$ python -q
>>> import numpy as np
>>> np.set_printoptions(precision=2, suppress=True, linewidth=140, floatmode="fixed")
>>> F = np.load("w.npy")
>>> F
array([[0, 0, 0],
       [2, 0, 0],
       [0, 1, 0]])
>>> np.abs(np.diag(np.linalg.qr(F)[1])) > 1e-9
array([ True,  True, False])
>>> np.unique(F.round(6), axis=0).shape
(3, 3)
>>> np.linalg.lstsq(F[:-1].T, F[-1])[2]
np.int32(1)
>>> np.allclose(F[:-1].T @ np.linalg.lstsq(F[:-1].T, F[-1])[0], F[-1])
False
>>> np.allclose(F, F.T)
False
>>> F @ F
array([[0, 0, 0],
       [0, 0, 0],
       [2, 0, 0]])
>>> np.allclose(F @ F.T, F.T @ F)
False
>>> np.linalg.matrix_power(F, 2)
array([[0, 0, 0],
       [0, 0, 0],
       [2, 0, 0]])
>>> (F + F.T) / 2
array([[0.00, 1.00, 0.00],
       [1.00, 0.00, 0.50],
       [0.00, 0.50, 0.00]])
>>> np.round(np.linalg.det(F), 2)
np.float64(0.0)
>>> (F - F.T) / 2
array([[ 0.00, -1.00,  0.00],
       [ 1.00,  0.00, -0.50],
       [ 0.00,  0.50,  0.00]])
>>> np.linalg.pinv(F)
array([[0.00, 0.50, 0.00],
       [0.00, 0.00, 1.00],
       [0.00, 0.00, 0.00]])
>>> P = np.triu(np.array([[-2, -3, -1], [-1, 0, 0], [-1, -3, 2]]), 1) + np.eye(3)
>>> Y = P @ F @ np.linalg.inv(P)
>>> np.trace(Y), np.trace(F)
(np.float64(0.0), np.int64(0))
>>> round(np.linalg.det(Y), 2)
np.float64(0.0)
>>> np.round(np.poly(Y), 2) + 0
array([1.00, 0.00, 0.00, 0.00])
>>> np.linalg.matrix_rank(Y)
np.int64(2)
>>> Y
array([[ -6.00, -19.00,  -6.00],
       [  2.00,   6.00,   2.00],
       [  0.00,   1.00,   0.00]])
>>> mat = np.load("dump.npy")
>>> mat
array([[ 1.00,  0.00,  0.00,  0.00,  0.00,  0.00],
       [ 0.00,  1.00,  0.00,  0.00,  0.00,  0.00],
       [ 0.00,  0.00, -0.50,  0.87,  0.00,  0.00],
       [ 0.00,  0.00, -0.87, -0.50,  0.00,  0.00],
       [ 0.00,  0.00,  0.00,  0.00,  1.00,  0.00],
       [ 0.00,  0.00,  0.00,  0.00,  0.00,  1.00]])
>>> th = np.radians(45)
>>> Rm = np.eye(6)
>>> Rm[2, 2] = Rm[5, 5] = np.cos(th)
>>> Rm[2, 5], Rm[5, 2] = -np.sin(th), np.sin(th)
>>> Rm
array([[ 1.00,  0.00,  0.00,  0.00,  0.00,  0.00],
       [ 0.00,  1.00,  0.00,  0.00,  0.00,  0.00],
       [ 0.00,  0.00,  0.71,  0.00,  0.00, -0.71],
       [ 0.00,  0.00,  0.00,  1.00,  0.00,  0.00],
       [ 0.00,  0.00,  0.00,  0.00,  1.00,  0.00],
       [ 0.00,  0.00,  0.71,  0.00,  0.00,  0.71]])
>>> Y = mat @ Rm.T
>>> Y
array([[ 1.00,  0.00,  0.00,  0.00,  0.00,  0.00],
       [ 0.00,  1.00,  0.00,  0.00,  0.00,  0.00],
       [ 0.00,  0.00, -0.35,  0.87,  0.00, -0.35],
       [ 0.00,  0.00, -0.61, -0.50,  0.00, -0.61],
       [ 0.00,  0.00,  0.00,  0.00,  1.00,  0.00],
       [ 0.00,  0.00, -0.71,  0.00,  0.00,  0.71]])
>>> np.allclose(np.linalg.norm(mat, axis=1), np.linalg.norm(Y, axis=1))
True
>>> np.abs(Y - mat).max(axis=0)
array([0.00, 0.00, 0.71, 0.00, 0.00, 0.61])
>>> W0 = np.load("case6.npy")
>>> W0
array([[0, 0, 0, 0, 0, 0, 0, 0, 0],
       [0, 5, 0, 0, 0, 0, 0, 0, 0],
       [0, 0, 1, 0, 0, 0, 0, 0, 0],
       [0, 0, 0, 1, 0, 0, 0, 0, 0],
       [0, 0, 0, 0, 2, 0, 0, 0, 0],
       [0, 0, 0, 0, 0, 3, 0, 0, 0],
       [0, 0, 0, 0, 0, 0, 2, 0, 0],
       [0, 0, 0, 0, 0, 0, 0, 3, 0],
       [0, 0, 0, 0, 0, 0, 0, 0, 0]])
>>> round(float(np.linalg.norm(W0, 2) / np.linalg.norm(W0)), 2)
0.69
>>> np.linalg.cond(W0) > 100
np.True_
>>> [round(float(x), 2) for x in np.linalg.svd(W0, compute_uv=False)[:3]]
[5.0, 3.0, 3.0]
>>> Uu, sig, VT = np.linalg.svd(W0)
>>> np.argmax(sig[:-1] / (sig[1:] + 1e-6)) + 1
np.int64(7)
>>> Y = Uu[:, :7] @ np.diag(sig[:7]) @ VT[:7]
>>> np.abs(W0 - Y).max()
np.float64(0.0)
>>> np.linalg.matrix_rank(W0, rtol=0.05)
np.int64(7)
>>> np.linalg.norm(W0, axis=0)
array([0.00, 5.00, 1.00, 1.00, 2.00, 3.00, 2.00, 3.00, 0.00])
>>> np.linalg.pinv(W0)
array([[0.00, 0.00, 0.00, 0.00, 0.00, 0.00, 0.00, 0.00, 0.00],
       [0.00, 0.20, 0.00, 0.00, 0.00, 0.00, 0.00, 0.00, 0.00],
       [0.00, 0.00, 1.00, 0.00, 0.00, 0.00, 0.00, 0.00, 0.00],
       [0.00, 0.00, 0.00, 1.00, 0.00, 0.00, 0.00, 0.00, 0.00],
       [0.00, 0.00, 0.00, 0.00, 0.50, 0.00, 0.00, 0.00, 0.00],
       [0.00, 0.00, 0.00, 0.00, 0.00, 0.33, 0.00, 0.00, 0.00],
       [0.00, 0.00, 0.00, 0.00, 0.00, 0.00, 0.50, 0.00, 0.00],
       [0.00, 0.00, 0.00, 0.00, 0.00, 0.00, 0.00, 0.33, 0.00],
       [0.00, 0.00, 0.00, 0.00, 0.00, 0.00, 0.00, 0.00, 0.00]])
>>> W0[:, 1] @ W0[:, 7]
np.int64(0)
>>> data = np.array([[-0.6, -0.2, 0.5, 0.5, -0.8, -0.1, -0.1, 0.6, 0.4],
...     [0.6, -0.6, -0.4, 1.1, -0.5, 0.0, 2.0, -0.4, 1.2],
...     [-0.8, 0.7, 1.4, 0.5, 0.7, 1.0, -0.1, 1.0, -0.5],
...     [-0.7, 1.3, -1.4, -0.7, -1.3, -0.8, 0.3, -0.6, -0.5]])
>>> rng = np.random.default_rng(594)
>>> Y = data + rng.integers(-2, 3, (4, 2)) @ rng.integers(-2, 3, (2, 9))
>>> Y
array([[ 1.40, -1.20, -1.50,  1.50,  0.20,  1.90,  1.90,  1.60,  1.40],
       [ 0.60, -0.60, -0.40,  1.10, -0.50,  0.00,  2.00, -0.40,  1.20],
       [-2.80, -1.30,  0.40,  0.50,  0.70,  0.00, -0.10, -1.00,  0.50],
       [-6.70, -1.70, -1.40, -1.70, -2.30, -4.80, -1.70, -5.60,  0.50]])
>>> np.abs(Y - data).sum(axis=1)
array([13.00,  0.00,  9.00, 23.00])
>>> np.linalg.matrix_rank(Y - data, tol=1e-8)
np.int64(2)
>>> Y - data
array([[ 2.00, -1.00, -2.00,  1.00,  1.00,  2.00,  2.00,  1.00,  1.00],
       [ 0.00,  0.00,  0.00,  0.00,  0.00,  0.00,  0.00,  0.00,  0.00],
       [-2.00, -2.00, -1.00,  0.00,  0.00, -1.00,  0.00, -2.00,  1.00],
       [-6.00, -3.00,  0.00, -1.00, -1.00, -4.00, -2.00, -5.00,  1.00]])
>>> Y = data / np.sqrt((data ** 2).mean(axis=1, keepdims=True))
>>> np.linalg.norm(Y, axis=1)
array([3.00, 3.00, 3.00, 3.00])
>>> np.linalg.matrix_rank(data - data.mean(axis=1, keepdims=True))
np.int64(4)
>>> u = np.array([3, 1])
>>> np.cross(data[0, :3], data[3, :3])
array([-0.37, -1.19, -0.92])
>>> np.convolve(data[0], u)
array([-1.80, -1.20,  1.30,  2.00, -1.90, -1.10, -0.40,  1.70,  1.80,  0.40])
>>> T = np.stack([data, -1 * data, data[::-1]])
>>> T.sum(axis=0)
array([[-0.70,  1.30, -1.40, -0.70, -1.30, -0.80,  0.30, -0.60, -0.50],
       [-0.80,  0.70,  1.40,  0.50,  0.70,  1.00, -0.10,  1.00, -0.50],
       [ 0.60, -0.60, -0.40,  1.10, -0.50,  0.00,  2.00, -0.40,  1.20],
       [-0.60, -0.20,  0.50,  0.50, -0.80, -0.10, -0.10,  0.60,  0.40]])
>>> (T @ data.T).shape
(3, 4, 4)
>>> T.shape
(3, 4, 9)
>>> np.einsum("bij,cij->bc", T, T)
array([[ 23.77, -23.77,  -5.64],
       [-23.77,  23.77,   5.64],
       [ -5.64,   5.64,  23.77]])
>>> M = np.array([[8.0, -4.0, -2.0, 4.0, 0.0, 6.0],
...     [-4.0, 8.0, 2.0, -4.0, 0.0, -6.0],
...     [-2.0, 2.0, 5.0, -2.0, 0.0, -3.0],
...     [4.0, -4.0, -2.0, 8.0, 0.0, 6.0],
...     [0.0, 0.0, 0.0, 0.0, 4.0, 0.0],
...     [6.0, -6.0, -3.0, 6.0, 0.0, 13.0]])
>>> Y = np.linalg.inv(M)
>>> Y
array([[ 0.21,  0.04,  0.02, -0.04,  0.00, -0.06],
       [ 0.04,  0.21, -0.02,  0.04,  0.00,  0.06],
       [ 0.02, -0.02,  0.24,  0.02,  0.00,  0.03],
       [-0.04,  0.04,  0.02,  0.21,  0.00, -0.06],
       [ 0.00,  0.00,  0.00,  0.00,  0.25,  0.00],
       [-0.06,  0.06,  0.03, -0.06,  0.00,  0.16]])
>>> round(float(np.linalg.cond(M)), 2)
6.5
>>> (np.abs(Y) > 1e-9).astype(int)
array([[1, 1, 1, 1, 0, 1],
       [1, 1, 1, 1, 0, 1],
       [1, 1, 1, 1, 0, 1],
       [1, 1, 1, 1, 0, 1],
       [0, 0, 0, 0, 1, 0],
       [1, 1, 1, 1, 0, 1]])
>>> np.round(M @ Y, 2) + 0
array([[1.00, 0.00, 0.00, 0.00, 0.00, 0.00],
       [0.00, 1.00, 0.00, 0.00, 0.00, 0.00],
       [0.00, 0.00, 1.00, 0.00, 0.00, 0.00],
       [0.00, 0.00, 0.00, 1.00, 0.00, 0.00],
       [0.00, 0.00, 0.00, 0.00, 1.00, 0.00],
       [0.00, 0.00, 0.00, 0.00, 0.00, 1.00]])
>>> round(np.linalg.slogdet(M)[0], 2)
np.float64(1.0)
>>> np.linalg.det(M) * Y
array([[ 5632.00,  1024.00,   512.00, -1024.00,     0.00, -1536.00],
       [ 1024.00,  5632.00,  -512.00,  1024.00,     0.00,  1536.00],
       [  512.00,  -512.00,  6400.00,   512.00,     0.00,   768.00],
       [-1024.00,  1024.00,   512.00,  5632.00,     0.00, -1536.00],
       [    0.00,     0.00,     0.00,     0.00,  6656.00,     0.00],
       [-1536.00,  1536.00,   768.00, -1536.00,     0.00,  4352.00]])
>>> np.linalg.inv(Y)
array([[ 8.00, -4.00, -2.00,  4.00,  0.00,  6.00],
       [-4.00,  8.00,  2.00, -4.00,  0.00, -6.00],
       [-2.00,  2.00,  5.00, -2.00,  0.00, -3.00],
       [ 4.00, -4.00, -2.00,  8.00,  0.00,  6.00],
       [ 0.00,  0.00,  0.00,  0.00,  4.00,  0.00],
       [ 6.00, -6.00, -3.00,  6.00,  0.00, 13.00]])
>>> (np.linalg.matrix_power((M != 0) + (M.T != 0) + np.eye(6), 6) > 0).astype(int)
array([[1, 1, 1, 1, 0, 1],
       [1, 1, 1, 1, 0, 1],
       [1, 1, 1, 1, 0, 1],
       [1, 1, 1, 1, 0, 1],
       [0, 0, 0, 0, 1, 0],
       [1, 1, 1, 1, 0, 1]])
>>> M @ M
array([[ 136.00, -120.00,  -60.00,  120.00,    0.00,  180.00],
       [-120.00,  136.00,   60.00, -120.00,    0.00, -180.00],
       [ -60.00,   60.00,   46.00,  -60.00,    0.00,  -90.00],
       [ 120.00, -120.00,  -60.00,  136.00,    0.00,  180.00],
       [   0.00,    0.00,    0.00,    0.00,   16.00,    0.00],
       [ 180.00, -180.00,  -90.00,  180.00,    0.00,  286.00]])
>>> np.sort(np.linalg.eigvals(M).real)
array([ 4.00,  4.00,  4.00,  4.00,  4.00, 26.00])
